$ python -q
>>> import numpy as np
>>> from numpy import linalg as LA
>>> np.set_printoptions(suppress=True, linewidth=100)
>>> A = np.array([[0, 0, 2, 1, -1, 1, 1, -2, 0, 3, -1],
...     [-1, 2, -3, -1, 3, 0, 2, 0, -2, 0, 3],
...     [0, -1, -2, -3, 2, -3, 0, 0, 3, -3, -3],
...     [3, -1, 1, 2, 1, -2, -2, -2, -1, 2, -2],
...     [0, 1, -1, 3, 0, 3, 3, 3, 1, 0, -2],
...     [3, -3, 2, 1, -1, -2, -3, 0, 1, -3, 2],
...     [3, 2, -1, -2, 2, -1, -1, -3, 0, -3, 3]])
>>> print(A)
[[ 0  0  2  1 -1  1  1 -2  0  3 -1]
 [-1  2 -3 -1  3  0  2  0 -2  0  3]
 [ 0 -1 -2 -3  2 -3  0  0  3 -3 -3]
 [ 3 -1  1  2  1 -2 -2 -2 -1  2 -2]
 [ 0  1 -1  3  0  3  3  3  1  0 -2]
 [ 3 -3  2  1 -1 -2 -3  0  1 -3  2]
 [ 3  2 -1 -2  2 -1 -1 -3  0 -3  3]]
>>> def softmax(z):
...     e = np.exp(z - z.max(axis=-1, keepdims=True))
...     return e / e.sum(axis=-1, keepdims=True)
... 
>>> print(np.round(softmax(A).sum(axis=1), 2))
[1. 1. 1. 1. 1. 1. 1.]
>>> print(np.round(softmax(10 * A[2]), 2) + 0)
[0. 0. 0. 0. 0. 0. 0. 0. 1. 0. 0.]
>>> print(np.round(softmax(A[2]), 2) + 0)
[0.03 0.01 0.   0.   0.24 0.   0.03 0.03 0.64 0.   0.  ]
>>> print(np.round(softmax(A[2] + 2), 2) + 0)
[0.03 0.01 0.   0.   0.24 0.   0.03 0.03 0.64 0.   0.  ]
>>> S = A @ A.T / np.sqrt(11)
>>> print(np.round(softmax(S), 2) + 0)
[[0.96 0.   0.   0.03 0.   0.   0.  ]
 [0.   1.   0.   0.   0.   0.   0.  ]
 [0.   0.   1.   0.   0.   0.   0.  ]
 [0.   0.   0.   1.   0.   0.   0.  ]
 [0.   0.   0.   0.   1.   0.   0.  ]
 [0.   0.   0.   0.   0.   1.   0.  ]
 [0.   0.   0.   0.   0.   0.   1.  ]]
>>> print(softmax(S).round(6).argmax(axis=1))
[0 1 2 3 4 5 6]
>>> x = np.array([-2, 3, 3, 0, -2, 1, 2, 1, -2, 2, 1])
>>> print(np.sign((A @ x).round(6)))
[ 1  1 -1 -1  1 -1 -1]
>>> print(A * x)
[[ 0  0  6  0  2  1  2 -2  0  6 -1]
 [ 2  6 -9  0 -6  0  4  0  4  0  3]
 [ 0 -3 -6  0 -4 -3  0  0 -6 -6 -3]
 [-6 -3  3  0 -2 -2 -4 -2  2  4 -2]
 [ 0  3 -3  0  0  3  6  3 -2  0 -2]
 [-6 -9  6  0  2 -2 -6  0 -2 -6  2]
 [-6  6 -3  0 -4 -1 -2 -3  0 -6  3]]
>>> print((A @ x).argmax())
0
>>> print(A @ np.eye(11)[6])
[ 1.  2.  0. -2.  3. -3. -1.]
>>> print(A @ x)
[ 14   4 -31 -12   8 -21 -16]
>>> print(A @ np.ones(11))
[  4.   3. -10.  -1.  11.  -3.  -1.]
>>> print(np.round(LA.svd(A, compute_uv=False), 2))
[10.13  8.9   7.2   5.64  4.5   3.31  1.56]
>>> print(np.count_nonzero(A))
63
>>> print(np.diff(A, axis=0))
[[-1  2 -5 -2  4 -1  1  2 -2 -3  4]
 [ 1 -3  1 -2 -1 -3 -2  0  5 -3 -6]
 [ 3  0  3  5 -1  1 -2 -2 -4  5  1]
 [-3  2 -2  1 -1  5  5  5  2 -2  0]
 [ 3 -4  3 -2 -1 -5 -6 -3  0 -3  4]
 [ 0  5 -3 -3  3  1  2 -3 -1  0  1]]
>>> print(LA.matrix_rank(A))
7
>>> print(A.sum(axis=0))
[ 8  0 -2  1  6 -4  0 -4  2 -4  0]
>>> print(A.sum(axis=1))
[  4   3 -10  -1  11  -3  -1]
>>> print(round(LA.norm(A), 2))
17.29
>>> out = np.array([[0, 4],
...     [1, 2],
...     [9, 1],
...     [6, 0],
...     [8, 6],
...     [3, 8],
...     [5, 3],
...     [6, 9],
...     [1, 7],
...     [2, 2],
...     [0, 4]])
>>> print(np.einsum("ij,ij->i", A, A))
[22 41 54 37 43 51 51]
>>> print(np.einsum("ik,kj->ij", A, out))
[[ 18  -9]
 [  1  19]
 [-33 -13]
 [  3 -34]
 [ 53  60]
 [-13 -14]
 [-35  -5]]
>>> print(np.vstack([A, out.T]).shape)
(9, 11)
>>> print(np.einsum("ij->j", A))
[ 8  0 -2  1  6 -4  0 -4  2 -4  0]
>>> print(LA.matrix_rank(np.vstack([A, out.T])))
9
